$ ipython --no-banner

In [1]: import numpy as np

In [2]: np.set_printoptions(suppress=True, linewidth=200)

In [3]: tidy = lambda a: np.round(a, 1) + 0

In [4]: J = np.load("a.npy")

In [5]: J
Out[5]: 
array([[-2., -2., -3.,  3.,  1., -2.],
       [-2., -1., -2.,  3.,  0.,  0.],
       [ 0.,  0.,  7.,  5.,  4., -7.],
       [ 0.,  0., -2., -1.,  0.,  9.],
       [ 0.,  0., -9.,  9., -5.,  4.],
       [ 0.,  0.,  8., -2.,  2., -5.]])

In [6]: np.allclose(J @ J.T, J.T @ J)
Out[6]: False

In [7]: tidy(np.linalg.matrix_power(J, 3))
Out[7]: 
array([[  -28.,   -22.,   439.,  -490.,    87.,  -297.],
       [  -22.,   -17.,   382.,  -185.,    98.,  -391.],
       [    0.,     0.,  -101.,  -493.,   -88.,   832.],
       [    0.,     0.,    64.,   497.,   110.,  -423.],
       [    0.,     0.,  1045.,  -148.,   207., -1467.],
       [    0.,     0.,  -562.,   130.,  -134.,   869.]])

In [8]: np.trace(J)
Out[8]: np.float64(-7.0)

In [9]: tidy(np.abs(np.linalg.eigvals(J)).max())
Out[9]: np.float64(9.9)

In [10]: J @ J
Out[10]: 
array([[   8.,    6.,  -42.,  -17.,  -23.,   66.],
       [   6.,    5.,  -12.,  -22.,  -10.,   45.],
       [   0.,    0.,  -53.,   80.,   -6.,   47.],
       [   0.,    0.,   60.,  -27.,   10.,  -40.],
       [   0.,    0.,   -4., -107.,   -3.,  104.],
       [   0.,    0.,    2.,   70.,   12.,  -41.]])

In [11]: A = np.loadtxt("run5.csv", delimiter=",")

In [12]: A
Out[12]: 
array([[-2. ,  0.4, -0.6,  0.9, -1.8],
       [ 1.5, -1.6,  0.9,  0. ,  0.3],
       [-0.5, -0.3,  1.8,  0.7,  0.1],
       [ 2.1, -3.6, -4.5,  3.6, -5.4],
       [-0.4, -0.6,  0.8,  0.9,  0.8],
       [ 0.9,  1.7, -0.9, -0.2, -0.1],
       [-0.5, -1.6,  1.3, -0.1,  1.1],
       [ 2.2,  1.1, -0.8,  1.4,  0.9],
       [-1.6,  0.5,  0.1,  1.6,  0.9],
       [ 0.6,  1.9,  0.1, -0.5, -1.3],
       [ 0.4,  0.7,  0.3, -0.8,  1.3],
       [ 0.7,  0.9, -0.8, -1.8, -0.7],
       [ 0.4,  0.5, -0.3,  1.4, -0.7],
       [ 0.8,  0.7, -1.2,  1.5,  0.4],
       [-1.1,  0. ,  0.7,  0.8,  1.6],
       [-2.8,  0.1, -1.3, -0.5,  0.2],
       [ 0. , -0.2,  2.1,  0.5, -0.2],
       [ 0. , -0.8,  1.2,  1. , -0.5],
       [ 0.3,  0.3, -0.9,  0.9, -0.8]])

In [13]: C2 = np.cov(A, rowvar=False)

In [14]: tidy(A.std(axis=0))
Out[14]: array([1.3, 1.2, 1.4, 1.1, 1.5])

In [15]: tidy(np.linalg.eigvalsh(C2)[::-1])
Out[15]: array([4.9, 1.7, 1.4, 0.8, 0.5])

In [16]: tidy(np.corrcoef(A[:, 1], A[:, 2])[0, 1])
Out[16]: np.float64(0.2)

In [17]: np.argsort(-A.std(axis=0).round(6), kind="stable")
Out[17]: array([4, 2, 0, 1, 3])

In [18]: np.argwhere(np.triu(np.abs(np.corrcoef(A.T)) > 0.8, 1))
Out[18]: array([], shape=(0, 2), dtype=int64)

In [19]: tidy(C2)
Out[19]: 
array([[ 1.7, -0.2, -0.6,  0.3, -0.6],
       [-0.2,  1.6,  0.3, -0.7,  0.8],
       [-0.6,  0.3,  2.2, -0.7,  1.6],
       [ 0.3, -0.7, -0.7,  1.3, -0.8],
       [-0.6,  0.8,  1.6, -0.8,  2.4]])

In [20]: tidy(np.polyfit(A[:, 1], A[:, 2], 1))
Out[20]: array([ 0.2, -0.1])

In [21]: tidy(np.corrcoef(A.T))
Out[21]: 
array([[ 1. , -0.1, -0.3,  0.2, -0.3],
       [-0.1,  1. ,  0.2, -0.5,  0.4],
       [-0.3,  0.2,  1. , -0.4,  0.7],
       [ 0.2, -0.5, -0.4,  1. , -0.5],
       [-0.3,  0.4,  0.7, -0.5,  1. ]])

In [22]: np.median(A, axis=0)
Out[22]: array([0.3, 0.3, 0.1, 0.8, 0.1])

In [23]: u, v = A[17], A[6]

In [24]: tidy(u @ u)
Out[24]: np.float64(3.3)

In [25]: tidy(u @ v)
Out[25]: np.float64(2.2)

In [26]: pr = (u @ v) / (u @ u) * u

In [27]: np.linalg.matrix_rank(np.outer(u, v))
Out[27]: np.int64(1)

In [28]: (v - pr) @ u
Out[28]: np.float64(0.0)

In [29]: tidy(v - pr)
Out[29]: array([-0.5, -1.1,  0.5, -0.8,  1.4])

In [30]: tidy(pr)
Out[30]: array([ 0. , -0.5,  0.8,  0.7, -0.3])

In [31]: x0 = np.array([5, 5, 3, 3, 0])

In [32]: y = A @ x0

In [33]: tidy(np.linalg.solve(A.T @ A, A.T @ y))
Out[33]: array([5., 5., 3., 3., 0.])

In [34]: tidy(y)
Out[34]: array([ -7.1,   2.2,   3.5, -10.2,   0.1,   9.7,  -6.9,  18.3,  -0.4,  11.3,   4. ,   0.2,   7.8,   8.4,  -1. , -18.9,   6.8,   2.6,   3. ])

In [35]: tidy(np.linalg.pinv(A) @ A)
Out[35]: 
array([[1., 0., 0., 0., 0.],
       [0., 1., 0., 0., 0.],
       [0., 0., 1., 0., 0.],
       [0., 0., 0., 1., 0.],
       [0., 0., 0., 0., 1.]])

In [36]: rng = np.random.default_rng(47)

In [37]: y = y + 0.1 * rng.normal(size=19)

In [38]: tidy(y)
Out[38]: array([ -7.2,   2.2,   3.3, -10.4,   0. ,   9.6,  -7. ,  18.3,  -0.4,  11.2,   4. ,   0.3,   7.8,   8.5,  -0.8, -19. ,   7. ,   2.5,   3. ])

In [39]: b, *_ = np.linalg.lstsq(A, y)

In [40]: tidy(b)
Out[40]: array([5., 5., 3., 3., 0.])

In [41]: tidy(np.linalg.norm(y - A @ b))
Out[41]: np.float64(0.4)

In [42]: tidy(A.T @ (y - A @ b))
Out[42]: array([0., 0., 0., 0., 0.])

In [43]: Z = A[[2, 4]].astype(float)

In [44]: for _ in range(7):
    ...:     lab = np.linalg.norm(A[:, None] - Z, axis=-1).argmin(axis=1)
    ...:     Z = np.array([A[lab == j].mean(axis=0) for j in range(2)])
    ...: 

In [45]: lab
Out[45]: array([1, 0, 0, 1, 0, 1, 0, 1, 0, 1, 0, 1, 1, 1, 0, 0, 0, 0, 1])

In [46]: np.bincount(lab)
Out[46]: array([10,  9])

In [47]: tidy(Z)
Out[47]: 
array([[-0.5, -0.4,  0.8,  0.4,  0.6],
       [ 0.7,  0.4, -1.1,  0.8, -1.1]])

In [48]: A2 = np.c_[A[:, :3] @ np.array([[-2, -2, 1], [0, 0, -2], [-1, 0, -2]]), np.array([0, 1, -1, 1, -3, -2, 0, 3, -3, 3, 0, 1, 0, 0, 1, 3, -1, 0, -2])]

In [49]: tidy(A2)
Out[49]: 
array([[ 4.6,  4. , -1.6,  0. ],
       [-3.9, -3. ,  2.9,  1. ],
       [-0.8,  1. , -3.5, -1. ],
       [ 0.3, -4.2, 18.3,  1. ],
       [ 0. ,  0.8, -0.8, -3. ],
       [-0.9, -1.8, -0.7, -2. ],
       [-0.3,  1. ,  0.1,  0. ],
       [-3.6, -4.4,  1.6,  3. ],
       [ 3.1,  3.2, -2.8, -3. ],
       [-1.3, -1.2, -3.4,  3. ],
       [-1.1, -0.8, -1.6,  0. ],
       [-0.6, -1.4,  0.5,  1. ],
       [-0.5, -0.8,  0. ,  0. ],
       [-0.4, -1.6,  1.8,  0. ],
       [ 1.5,  2.2, -2.5,  1. ],
       [ 6.9,  5.6, -0.4,  3. ],
       [-2.1,  0. , -3.8, -1. ],
       [-1.2,  0. , -0.8,  0. ],
       [ 0.3, -0.6,  1.5, -2. ]])

In [50]: tidy(np.linalg.lstsq(A, A2[:, 0])[0])
Out[50]: array([-2.,  0., -1.,  0.,  0.])

In [51]: tidy(np.linalg.norm(A2 - A @ np.linalg.lstsq(A, A2)[0], axis=0))
Out[51]: array([0., 0., 0., 7.])

In [52]: E = np.load("data.npy")

In [53]: E
Out[53]: 
array([[ 1, -2,  0],
       [ 2, -3,  3],
       [ 2, -3,  3],
       [ 2,  2,  1],
       [-2, -3,  3]])

In [54]: def softmax(z):
    ...:     e = np.exp(z - z.max(axis=-1, keepdims=True))
    ...:     return e / e.sum(axis=-1, keepdims=True)
    ...: 

In [55]: softmax(E).sum(axis=1)
Out[55]: array([1., 1., 1., 1., 1.])

In [56]: tidy(softmax(E[2] + 5))
Out[56]: array([0.3, 0. , 0.7])

In [57]: tidy(softmax(10 * E[2]))
Out[57]: array([0., 0., 1.])

In [58]: tidy(softmax(E[2]))
Out[58]: array([0.3, 0. , 0.7])

In [59]: att = E @ E.T / np.sqrt(3)

In [60]: softmax(att).round(6).argmax(axis=1)
Out[60]: array([1, 1, 1, 3, 4])

In [61]: tidy(softmax(att + np.triu(np.full(att.shape, -np.inf), 1)))
Out[61]: 
array([[1. , 0. , 0. , 0. , 0. ],
       [0. , 1. , 0. , 0. , 0. ],
       [0. , 0.5, 0.5, 0. , 0. ],
       [0. , 0. , 0. , 1. , 0. ],
       [0. , 0. , 0. , 0. , 1. ]])

In [62]: tidy(softmax(att))
Out[62]: 
array([[0.1, 0.4, 0.4, 0. , 0. ],
       [0. , 0.5, 0.5, 0. , 0. ],
       [0. , 0.5, 0.5, 0. , 0. ],
       [0. , 0. , 0. , 1. , 0. ],
       [0. , 0. , 0. , 0. , 1. ]])

In [63]: tidy(softmax(att)[2] @ E)
Out[63]: array([ 2., -3.,  3.])

In [64]: W = np.array([[4, -2, 0], [0, -4, -5], [-4, 5, -3]])

In [65]: b = np.array([6, 0, 3])

In [66]: H = np.maximum(E @ W + b, 0)

In [67]: (H > 0).astype(int)
Out[67]: 
array([[1, 1, 1],
       [1, 1, 1],
       [1, 1, 1],
       [1, 0, 0],
       [0, 1, 1]])

In [68]: H
Out[68]: 
array([[10,  6, 13],
       [ 2, 23,  9],
       [ 2, 23,  9],
       [10,  0,  0],
       [ 0, 31,  9]])

In [69]: np.linalg.matrix_rank(H)
Out[69]: np.int64(3)

In [70]: Z = np.array([[3, 1, 1], [1, -2, 3], [-3, -1, 2]])

In [71]: (H @ Z).round(6).argmax(axis=1)
Out[71]: array([2, 2, 2, 0, 2])

In [72]: P = H @ np.linalg.solve(H.T @ H, H.T)

In [73]: tidy(np.diag(P))
Out[73]: array([1. , 0.3, 0.3, 1. , 0.5])

In [74]: tidy(np.linalg.eigvalsh(P))
Out[74]: array([0., 0., 1., 1., 1.])

In [75]: np.linalg.matrix_rank(np.eye(5) - P)
Out[75]: np.int64(2)

In [76]: tidy(P)
Out[76]: 
array([[ 1. ,  0.1,  0.1,  0. , -0.1],
       [ 0.1,  0.3,  0.3,  0. ,  0.3],
       [ 0.1,  0.3,  0.3,  0. ,  0.3],
       [ 0. ,  0. ,  0. ,  1. ,  0. ],
       [-0.1,  0.3,  0.3,  0. ,  0.5]])

In [77]: tidy((np.eye(5) - P) @ H)
Out[77]: 
array([[0., 0., 0.],
       [0., 0., 0.],
       [0., 0., 0.],
       [0., 0., 0.],
       [0., 0., 0.]])
